In [1]: import numpy as np

In [2]: np.set_printoptions(precision=1, suppress=True, linewidth=100)

In [3]: def rd(a):
   ...:     return np.round(a, 1) + 0
   ...: 

In [4]: J = np.load("case8.npy")

In [5]: print(J)
[[1 0 0 0 0 1 1 0 0 0]
 [2 0 0 2 2 0 0 0 0 0]
 [1 2 2 0 2 0 0 0 0 2]
 [0 2 1 0 1 1 0 1 0 0]
 [0 0 0 0 0 2 0 0 0 0]
 [2 0 0 0 0 0 0 0 0 2]
 [0 0 0 0 0 0 0 0 0 0]]

In [6]: x0 = np.array([0, -2, -3, 2, -1, 3, 2, 0, -1, 0])

In [7]: J @ x0
Out[7]: array([  5,   2, -12,  -5,   6,   0,   0])

In [8]: np.sign((J @ x0).round(6))
Out[8]: array([ 1,  1, -1, -1,  1,  0,  0])

In [9]: J * x0
Out[9]: 
array([[ 0,  0,  0,  0,  0,  3,  2,  0,  0,  0],
       [ 0,  0,  0,  4, -2,  0,  0,  0,  0,  0],
       [ 0, -4, -6,  0, -2,  0,  0,  0,  0,  0],
       [ 0, -4, -3,  0, -1,  3,  0,  0,  0,  0],
       [ 0,  0,  0,  0,  0,  6,  0,  0,  0,  0],
       [ 0,  0,  0,  0,  0,  0,  0,  0,  0,  0],
       [ 0,  0,  0,  0,  0,  0,  0,  0,  0,  0]])

In [10]: print(J @ (2 * x0))
[ 10   4 -24 -10  12   0   0]

In [11]: J @ np.ones(10)
Out[11]: array([3., 6., 9., 6., 2., 4., 0.])

In [12]: Uu, sv, VT = np.linalg.svd(J)

In [13]: rd(sv)
Out[13]: array([5.2, 3.2, 2.6, 2.4, 1. , 0.9, 0. ])

In [14]: M2 = Uu[:, :6] @ np.diag(sv[:6]) @ VT[:6]

In [15]: rd(np.linalg.norm(J - M2, 2)), sv[6]
Out[15]: (np.float64(0.0), np.float64(0.0))

In [16]: np.linalg.matrix_rank(J, rtol=0.05)
Out[16]: np.int64(6)

In [17]: np.linalg.matrix_rank(M2)
Out[17]: np.int64(6)

In [18]: rd(np.linalg.norm(J - M2) / np.linalg.norm(J))
Out[18]: np.float64(0.0)

In [19]: f = np.array([3, 3, 1])

In [20]: np.cross(J[1, :3], J[2, :3])
Out[20]: array([ 0, -4,  4])

In [21]: np.polyval(f, J[1])
Out[21]: array([19,  1,  1, 19, 19,  1,  1,  1,  1,  1])

In [22]: rk = np.linalg.matrix_rank(J)

In [23]: rk
Out[23]: np.int64(6)

In [24]: null = np.linalg.svd(J)[2][rk:].T

In [25]: [int(np.linalg.matrix_rank(J[:i])) for i in range(1, len(J) + 1)]
Out[25]: [1, 2, 3, 4, 5, 6, 6]

In [26]: np.allclose(J @ null, 0)
Out[26]: True

In [27]: mat = np.array([[1, -5, -1, -3, -5, -2, -4],
    ...:     [3, -17, -1, 4, -3, 2, 3],
    ...:     [-3, -5, -10, 3, 2, 4, 4],
    ...:     [-1, -3, -1, -16, -2, -1, -5],
    ...:     [1, 1, 3, 0, 3, -2, 2],
    ...:     [1, -3, -3, -1, -3, 8, -4],
    ...:     [-1, 4, 4, 2, -2, 3, 1]])

In [28]: Q, Rm = np.linalg.qr(mat)

In [29]: rd(Q)
Out[29]: 
array([[-0.2, -0.2, -0.1, -0.2,  0.5,  0.6,  0.5],
       [-0.6, -0.7,  0.3,  0.2, -0.1, -0.1, -0.1],
       [ 0.6, -0.6, -0.2,  0.3, -0.1,  0. ,  0.3],
       [ 0.2, -0.3,  0.4, -0.8, -0.1, -0.1, -0.1],
       [-0.2,  0.2,  0.1,  0. , -0.6, -0.2,  0.8],
       [-0.2, -0.1, -0.5, -0.2,  0.4, -0.7,  0.1],
       [ 0.2,  0.1,  0.6,  0.3,  0.5, -0.4,  0.2]])

In [30]: rd(np.trace(Q @ Q.T))
Out[30]: np.float64(7.0)

In [31]: rd(Q.T @ Q)
Out[31]: 
array([[1., 0., 0., 0., 0., 0., 0.],
       [0., 1., 0., 0., 0., 0., 0.],
       [0., 0., 1., 0., 0., 0., 0.],
       [0., 0., 0., 1., 0., 0., 0.],
       [0., 0., 0., 0., 1., 0., 0.],
       [0., 0., 0., 0., 0., 1., 0.],
       [0., 0., 0., 0., 0., 0., 1.]])

In [32]: rd(np.abs(np.diag(Rm)))
Out[32]: array([ 4.8, 17. ,  6.3, 16.5,  6.2,  7.6,  0.3])

In [33]: np.allclose(Rm.T @ Rm, mat.T @ mat)
Out[33]: True

In [34]: rd(Q @ Rm)
Out[34]: 
array([[  1.,  -5.,  -1.,  -3.,  -5.,  -2.,  -4.],
       [  3., -17.,  -1.,   4.,  -3.,   2.,   3.],
       [ -3.,  -5., -10.,   3.,   2.,   4.,   4.],
       [ -1.,  -3.,  -1., -16.,  -2.,  -1.,  -5.],
       [  1.,   1.,   3.,   0.,   3.,  -2.,   2.],
       [  1.,  -3.,  -3.,  -1.,  -3.,   8.,  -4.],
       [ -1.,   4.,   4.,   2.,  -2.,   3.,   1.]])

In [35]: m1 = np.loadtxt("sample7.csv", delimiter=",")

In [36]: print(m1)
[[6. 5. 0.]
 [5. 6. 0.]
 [0. 0. 6.]]

In [37]: f = np.array([-1, -2, 2])

In [38]: M2 = m1 + np.outer(f, np.eye(3)[0])

In [39]: M2
Out[39]: 
array([[5., 5., 0.],
       [3., 6., 0.],
       [2., 0., 6.]])

In [40]: rd(np.linalg.det(M2) / np.linalg.det(m1)), rd(1 + np.linalg.solve(m1, f)[0])
Out[40]: (np.float64(1.4), np.float64(1.4))

In [41]: np.linalg.matrix_rank(np.linalg.inv(M2) - np.linalg.inv(m1), tol=1e-8)
Out[41]: np.int64(1)

In [42]: A = np.loadtxt("dump.csv", delimiter=",")

In [43]: A
Out[43]: 
array([[ 7.,  4.,  0.,  0.],
       [ 4., -6.,  4.,  0.],
       [ 0.,  4.,  7.,  4.],
       [ 0.,  0.,  4., -7.]])

In [44]: hat = np.triu(np.array([[1, 1, 0, 0], [-2, 0, 1, 1], [1, 1, 0, 2], [0, -2, -1, 1]]), 1) + np.eye(4)

In [45]: M2 = hat @ A @ np.linalg.inv(hat)

In [46]: np.trace(M2), np.trace(A)
Out[46]: (np.float64(1.0), np.float64(1.0))

In [47]: M2
Out[47]: 
array([[ 11., -13.,  17., -21.],
       [  4.,  -6.,  21., -39.],
       [  0.,   4.,  11., -36.],
       [  0.,   0.,   4., -15.]])

In [48]: hat @ A - A @ hat
Out[48]: 
array([[  4., -13.,   0.,  -4.],
       [  0.,   0.,  17.,  -5.],
       [  0.,   0.,   4., -32.],
       [  0.,   0.,   0.,  -8.]])
